% ipython --no-banner

In [1]: import numpy as np

In [2]: import numpy.linalg as la

In [3]: np.set_printoptions(precision=3, suppress=True, linewidth=200)

In [4]: def rd(a):
   ...:     return np.round(a, 3) + 0
   ...: 

In [5]: arr = np.array([[3, 3, 5, 1], [3, 1, 0, 0], [1, 0, 4, 1]])

In [6]: arr[:, 0] = 3 * arr[:, 2]

In [7]: arr
Out[7]: 
array([[15,  3,  5,  1],
       [ 0,  1,  0,  0],
       [12,  0,  4,  1]])

In [8]: Uu, sig, VT = la.svd(arr)

In [9]: rd(sig)
Out[9]: array([20.433,  2.116,  0.073])

In [10]: out = Uu[:, :2] @ np.diag(sig[:2]) @ VT[:2]

In [11]: rd(np.abs(arr - out).max())
Out[11]: np.float64(0.064)

In [12]: rd(out)
Out[12]: 
array([[14.998,  3.001,  4.999,  1.021],
       [ 0.005,  0.996,  0.002, -0.064],
       [12.002, -0.002,  4.001,  0.973]])

In [13]: la.matrix_rank(out)
Out[13]: np.int64(2)

In [14]: rd(la.norm(arr - out) / la.norm(arr))
Out[14]: np.float64(0.004)

In [15]: rd(la.norm(arr, "nuc"))
Out[15]: np.float64(22.622)

In [16]: rd(la.norm(arr[0] - arr[1]))
Out[16]: np.float64(15.969)

In [17]: rd(la.norm(arr) ** 2 / la.norm(arr, 2) ** 2)
Out[17]: np.float64(1.011)

In [18]: rd(la.norm(arr[0], 1)), rd(la.norm(arr[0], np.inf))
Out[18]: (np.float64(24.0), np.float64(15.0))

In [19]: la.matrix_rank(arr, rtol=0.1)
Out[19]: np.int64(2)

In [20]: arr.reshape(2, -1)
Out[20]: 
array([[15,  3,  5,  1,  0,  1],
       [ 0,  0, 12,  0,  4,  1]])

In [21]: T = arr.reshape(3, 2, -1)

In [22]: np.swapaxes(T, 1, 2)[1]
Out[22]: 
array([[0, 0],
       [1, 0]])

In [23]: T.sum(axis=1)
Out[23]: 
array([[20,  4],
       [ 0,  1],
       [16,  1]])

In [24]: T.shape
Out[24]: (3, 2, 2)
